% ipython --no-banner

In [1]: import numpy as np

In [2]: import numpy.linalg as la

In [3]: np.set_printoptions(precision=2, suppress=True, linewidth=160, legacy="1.25")

In [4]: rng = np.random.default_rng(139)

In [5]: theta = np.sort(rng.uniform(-2, 2, 25))

In [6]: A = np.c_[theta, theta ** 2, theta ** 3] @ np.array([[7, 9, -7], [-1, -2, 4], [7, -2, -5]])

In [7]: A
Out[7]: 
array([[-64.13, -10.65,  61.34],
       [-49.44, -11.25,  48.26],
       [-47.8 , -11.28,  46.78],
       [-45.79, -11.31,  44.96],
       [-43.8 , -11.33,  43.16],
       [-36.29, -11.25,  36.3 ],
       [-34.38, -11.19,  34.54],
       [-32.66, -11.12,  32.94],
       [-26.83, -10.74,  27.47],
       [-17.54,  -9.53,  18.52],
       [-11.93,  -8.18,  12.89],
       [-11.12,  -7.92,  12.06],
       [ -2.7 ,  -3.14,   2.96],
       [ -0.7 ,  -0.9 ,   0.73],
       [  0.47,   0.59,  -0.45],
       [  2.3 ,   2.55,  -1.95],
       [  5.59,   4.32,  -3.97],
       [ 13.95,   4.95,  -8.51],
       [ 15.24,   4.87,  -9.21],
       [ 16.81,   4.72, -10.06],
       [ 30.87,   2.45, -17.81],
       [ 50.12,  -1.93, -28.76],
       [ 54.36,  -2.99, -31.21],
       [ 59.71,  -4.36, -34.32],
       [ 62.41,  -5.06, -35.9 ]])

In [8]: r0, v = A[10], A[23]

In [9]: print(round(r0 @ v, 2))
-1119.29

In [10]: np.round(r0 @ r0, 2)
Out[10]: 375.41

In [11]: pr = (r0 @ v) / (r0 @ r0) * r0

In [12]: print(v - pr)
[ 24.15 -28.73   4.12]

In [13]: (v - pr) @ r0
Out[13]: 0.0

In [14]: pr
Out[14]: array([ 35.57,  24.38, -38.45])
